In [1]: import numpy as np

In [2]: np.set_printoptions(precision=1, suppress=True, linewidth=160, legacy="1.25")

In [3]: A = np.load("x.npy")

In [4]: print(A.round(1) + 0)
[[0.1 0.1 0.1 0.  0.1 0.1 0.  0.  0.  0.  0.  0.1 0.1 0.1 0. ]
 [0.1 0.1 0.1 0.  0.1 0.1 0.  0.  0.  0.  0.  0.1 0.1 0.1 0. ]
 [0.1 0.1 0.1 0.  0.1 0.1 0.  0.  0.  0.  0.  0.1 0.1 0.1 0. ]
 [0.  0.  0.  0.  0.1 0.1 0.  0.  0.  0.  0.  0.  0.1 0.1 0. ]
 [0.1 0.1 0.1 0.1 0.1 0.1 0.1 0.  0.1 0.1 0.1 0.1 0.1 0.1 0. ]
 [0.1 0.1 0.1 0.1 0.1 0.1 0.1 0.  0.1 0.1 0.1 0.1 0.1 0.1 0. ]
 [0.  0.  0.  0.  0.1 0.1 0.  0.  0.  0.  0.  0.  0.1 0.1 0. ]
 [0.  0.  0.  0.  0.  0.  0.  0.  0.  0.  0.  0.  0.  0.  0. ]
 [0.  0.  0.  0.  0.1 0.1 0.  0.  0.  0.  0.  0.  0.1 0.1 0. ]
 [0.  0.  0.  0.  0.1 0.1 0.  0.  0.  0.  0.  0.  0.1 0.1 0. ]
 [0.  0.  0.  0.  0.1 0.1 0.  0.  0.  0.  0.  0.  0.1 0.1 0. ]
 [0.1 0.1 0.1 0.  0.1 0.1 0.  0.  0.  0.  0.  0.1 0.1 0.1 0. ]
 [0.1 0.1 0.1 0.1 0.1 0.1 0.1 0.  0.1 0.1 0.1 0.1 0.1 0.1 0. ]
 [0.1 0.1 0.1 0.1 0.1 0.1 0.1 0.  0.1 0.1 0.1 0.1 0.1 0.1 0. ]
 [0.  0.  0.  0.  0.  0.  0.  0.  0.  0.  0.  0.  0.  0.  0. ]]

In [5]: np.abs(np.diag(np.linalg.qr(A)[1])) > 1e-9
Out[5]: array([ True, False, False, False, False, False, False, False, False, False, False, False, False, False, False])

In [6]: round(float(np.trace(np.linalg.pinv(A) @ A)), 1)
Out[6]: 1.0

In [7]: np.allclose(A[:-1].T @ np.linalg.lstsq(A[:-1].T, A[-1])[0], A[-1])
Out[7]: True

In [8]: vals, vecs = np.linalg.eigh(A)

In [9]: np.abs(vecs[:, -1]).round(6).argmax()
Out[9]: 4

In [10]: (vals > 1e-8).sum(), (vals < -1e-8).sum()
Out[10]: (1, 0)

In [11]: B = np.array([[2, 1],
    ...:     [-4, 9],
    ...:     [-5, -4],
    ...:     [-8, -9],
    ...:     [-2, -1],
    ...:     [-5, -2],
    ...:     [-3, -8],
    ...:     [3, -4],
    ...:     [3, -4],
    ...:     [-5, -1],
    ...:     [-7, 0],
    ...:     [4, 8],
    ...:     [2, -2],
    ...:     [-7, 5],
    ...:     [5, 7]])

In [12]: np.round(np.einsum("ij,ij->i", A, A), 1) + 0
Out[12]: array([0.1, 0.1, 0.1, 0. , 0.1, 0.1, 0. , 0. , 0. , 0. , 0. , 0.1, 0.1, 0.1, 0. ])

In [13]: np.round(np.einsum("ik,kj->ij", A, B), 1) + 0
Out[13]: 
array([[-2.2,  0.1],
       [-2.2,  0.1],
       [-2.2,  0.1],
       [-1.3,  0.1],
       [-3.1,  0.1],
       [-3.1,  0.1],
       [-1.3,  0.1],
       [-0.4,  0. ],
       [-1.3,  0.1],
       [-1.3,  0.1],
       [-1.3,  0.1],
       [-2.2,  0.1],
       [-3.1,  0.1],
       [-3.1,  0.1],
       [-0.4,  0. ]])

In [14]: print(np.round(B.T @ A.T, 1) + 0)
[[-2.2 -2.2 -2.2 -1.3 -3.1 -3.1 -1.3 -0.4 -1.3 -1.3 -1.3 -2.2 -3.1 -3.1 -0.4]
 [ 0.1  0.1  0.1  0.1  0.1  0.1  0.1  0.   0.1  0.1  0.1  0.1  0.1  0.1  0. ]]

In [15]: F = np.loadtxt("arr.csv", delimiter=",")

In [16]: F
Out[16]: 
array([[-1.4, -1.8,  2.1, -1.5, -0.6,  1. , -1. ,  0.9, -0.2, -1.3, -1.6,  1. ,  0.2],
       [-4.1, -4.9,  4.7, -5.5, -2. ,  3.4, -3.5,  3. , -0.2, -5. , -5.3,  1.4,  2.3],
       [-0.8, -1.3,  1. , -1.6, -0.9,  1.2, -1.1,  0.8, -0.2, -1.2, -1.6,  0.8,  0.2],
       [ 0.5,  1.4, -0.5,  0.3, -0.4, -0.8, -0.3, -0.7, -0.4,  0.8,  0.3,  0.2, -0.1],
       [ 1.5,  2. , -2. ,  2.1,  0.4, -1.7,  1.1, -0.7,  0. ,  1.7,  1.7, -0.9, -0.7],
       [-0.3, -0.8,  0.3, -0.8, -0.7,  0.8, -0.8,  0. , -0.1, -1. , -0.8,  0.2,  0.6],
       [-0.1, -0.2, -0.1, -0.2, -0.2,  0.1,  0. ,  0.2, -0.2, -0.1, -0.5,  0.1,  0.7],
       [ 1.2,  2.2, -1.8,  1.8,  1.4, -1.4,  1.3, -1.4, -0.2,  2.1,  2.4, -0.6, -0.7],
       [ 3.6,  5.2, -5.7,  5.3,  1.8, -3.6,  3.2, -3.4,  0.3,  5.6,  5.2, -1.8, -1.9],
       [ 0.3,  0.3,  0.2,  0.2,  0.1,  0.4, -0.3,  0.3, -0.2,  0.3,  0.3, -0.6, -0.1],
       [-0.1,  0.3, -0.4,  1. ,  0.3, -0.7, -0.1, -0.7, -0.5,  0.2,  0.6,  0. , -0.3],
       [ 1.8,  2. , -1.5,  2. ,  0.6, -1. ,  1.2, -1.2,  0.9,  2. ,  1.9, -0.6, -0.8],
       [-0.9, -1.7,  1.4, -1.3, -0.7,  0.6, -0.2,  0.7, -0.7, -1.5, -1. ,  0.9,  0.5],
       [-0.8, -0.3,  0.9, -0.8, -1.1,  0.4, -0.4,  0.9,  0.1, -0.1, -1.1,  0.2,  0.2],
       [-1.5, -2.1,  2.4, -2.5, -0.4,  1.6, -1.6,  1.8,  0. , -2.5, -2.5,  1.1,  0.8],
       [-1. , -1.1,  1.1, -0.6, -0.7,  1.1, -0.9,  1. ,  0. , -1.2, -1. ,  0.3,  0.5],
       [ 0.2,  1.7, -1.4,  1.3,  0.1, -1. ,  0.5, -1. ,  0.2,  1.3,  1.4, -0.5, -0.6],
       [ 0.4,  0.6, -1. ,  1.1,  0.7, -0.9,  0. , -0.5,  0. ,  1.2,  1.2,  0. , -0.5],
       [ 0.4,  1. , -0.2,  0.3,  0. , -0.6,  0.4,  0.1, -0.6,  0.8,  1.2, -0.2, -0.4],
       [ 1.1,  2.5, -2.9,  2.6,  0.9, -1.7,  1.4, -1.9, -0.1,  2.5,  2.4, -1. , -0.7],
       [-0.4, -1.4,  1.6, -1.4, -0.1,  1. , -0.9,  1.1, -0.3, -1. , -1.2,  0.7,  0.4],
       [-0.1, -0.7,  0.6, -1. ,  0. ,  0.6, -0.6,  0.8, -0.3, -0.9, -0.9, -0.2, -0.2],
       [-3.8, -5.2,  5.4, -5.3, -1.8,  3.7, -3.1,  3.7,  0.5, -6. , -5.3,  1.5,  0.8],
       [ 0.2,  0.7, -0.5,  1. ,  0.9, -0.8,  0.6, -0.8,  0. ,  0.3,  0.5,  0.1, -0.7],
       [ 3.2,  5.5, -5.5,  5. ,  2. , -3.3,  2.9, -3.4,  0. ,  5.4,  5.2, -1.5, -1.5],
       [ 2.2,  2.6, -2.4,  3.1,  1.1, -2.2,  1.8, -1.8,  0.4,  3.1,  2.2, -0.9, -1. ],
       [-0.4, -1.5,  1. , -0.4, -0.3,  0.6, -1. ,  1.1,  0.1, -0.8, -1. ,  0.7,  0. ],
       [ 0.3,  0.6,  0.1,  0. ,  0.3,  0.1,  0.6,  0.2,  0.3,  0.1,  0.2, -0.3,  0. ],
       [-2.7, -3.7,  3.7, -3.6, -1.3,  2.2, -2.2,  2.4, -0.3, -4.3, -3.7,  1.4,  1.3],
       [-1. , -2.4,  1.1, -2.3, -0.7,  0.8, -0.9,  0.7, -0.5, -1.3, -2.1,  0.1,  0.8],
       [-2.1, -2.8,  3. , -3. , -1.1,  2.1, -1.9,  2. ,  0.1, -3.4, -2.6,  0.5,  1.1],
       [ 0.7,  1. , -1. ,  1. ,  0.2, -0.9,  1.1, -0.5,  0.2,  1.1,  1. , -0.7, -0.1]])

In [17]: P = F @ np.linalg.solve(F.T @ F, F.T)

In [18]: np.diag(P)
Out[18]: 
array([0.4, 0.5, 0.4, 0.7, 0.5, 0.4, 0.3, 0.3, 0.3, 0.5, 0.4, 0.4, 0.5, 0.5, 0.4, 0.4, 0.3, 0.5, 0.5, 0.3, 0.3, 0.4, 0.6, 0.4, 0.4, 0.4, 0.5, 0.2, 0.3, 0.7,
       0.3, 0.2])

In [19]: np.round(np.linalg.eigvalsh(P), 1) + 0
Out[19]: array([0., 0., 0., 0., 0., 0., 0., 0., 0., 0., 0., 0., 0., 0., 0., 0., 0., 0., 0., 1., 1., 1., 1., 1., 1., 1., 1., 1., 1., 1., 1., 1.])

In [20]: u = np.array([-1, -4, -1, -1, -2, -5, -5, -3, 2, 5, 0, 0, -5, -2])

In [21]: r1 = np.array([2, 0, 1, 0, -1, 0, -1, -2, -1, -1])

In [22]: m1 = u[:, None] + r1[None, :]

In [23]: m1
Out[23]: 
array([[ 1, -1,  0, -1, -2, -1, -2, -3, -2, -2],
       [-2, -4, -3, -4, -5, -4, -5, -6, -5, -5],
       [ 1, -1,  0, -1, -2, -1, -2, -3, -2, -2],
       [ 1, -1,  0, -1, -2, -1, -2, -3, -2, -2],
       [ 0, -2, -1, -2, -3, -2, -3, -4, -3, -3],
       [-3, -5, -4, -5, -6, -5, -6, -7, -6, -6],
       [-3, -5, -4, -5, -6, -5, -6, -7, -6, -6],
       [-1, -3, -2, -3, -4, -3, -4, -5, -4, -4],
       [ 4,  2,  3,  2,  1,  2,  1,  0,  1,  1],
       [ 7,  5,  6,  5,  4,  5,  4,  3,  4,  4],
       [ 2,  0,  1,  0, -1,  0, -1, -2, -1, -1],
       [ 2,  0,  1,  0, -1,  0, -1, -2, -1, -1],
       [-3, -5, -4, -5, -6, -5, -6, -7, -6, -6],
       [ 0, -2, -1, -2, -3, -2, -3, -4, -3, -3]])

In [24]: x = np.array([6, 6, 7, 7, 3, 4, 3, 0, 4, 9])

In [25]: print(np.sign((m1 @ x).round(6)))
[-1 -1 -1 -1 -1 -1 -1 -1  1  1  0  0 -1 -1]

In [26]: (m1 * x).sum(axis=1)
Out[26]: array([ -49, -196,  -49,  -49,  -98, -245, -245, -147,   98,  245,    0,    0, -245,  -98])

In [27]: m1 * x
Out[27]: 
array([[  6,  -6,   0,  -7,  -6,  -4,  -6,   0,  -8, -18],
       [-12, -24, -21, -28, -15, -16, -15,   0, -20, -45],
       [  6,  -6,   0,  -7,  -6,  -4,  -6,   0,  -8, -18],
       [  6,  -6,   0,  -7,  -6,  -4,  -6,   0,  -8, -18],
       [  0, -12,  -7, -14,  -9,  -8,  -9,   0, -12, -27],
       [-18, -30, -28, -35, -18, -20, -18,   0, -24, -54],
       [-18, -30, -28, -35, -18, -20, -18,   0, -24, -54],
       [ -6, -18, -14, -21, -12, -12, -12,   0, -16, -36],
       [ 24,  12,  21,  14,   3,   8,   3,   0,   4,   9],
       [ 42,  30,  42,  35,  12,  20,  12,   0,  16,  36],
       [ 12,   0,   7,   0,  -3,   0,  -3,   0,  -4,  -9],
       [ 12,   0,   7,   0,  -3,   0,  -3,   0,  -4,  -9],
       [-18, -30, -28, -35, -18, -20, -18,   0, -24, -54],
       [  0, -12,  -7, -14,  -9,  -8,  -9,   0, -12, -27]])

In [28]: np.linalg.norm(m1 @ x) <= np.linalg.norm(m1, 2) * np.linalg.norm(x) + 1e-9
Out[28]: True

In [29]: m1 @ np.ones(10)
Out[29]: array([-13., -43., -13., -13., -23., -53., -53., -33.,  17.,  47.,  -3.,  -3., -53., -23.])
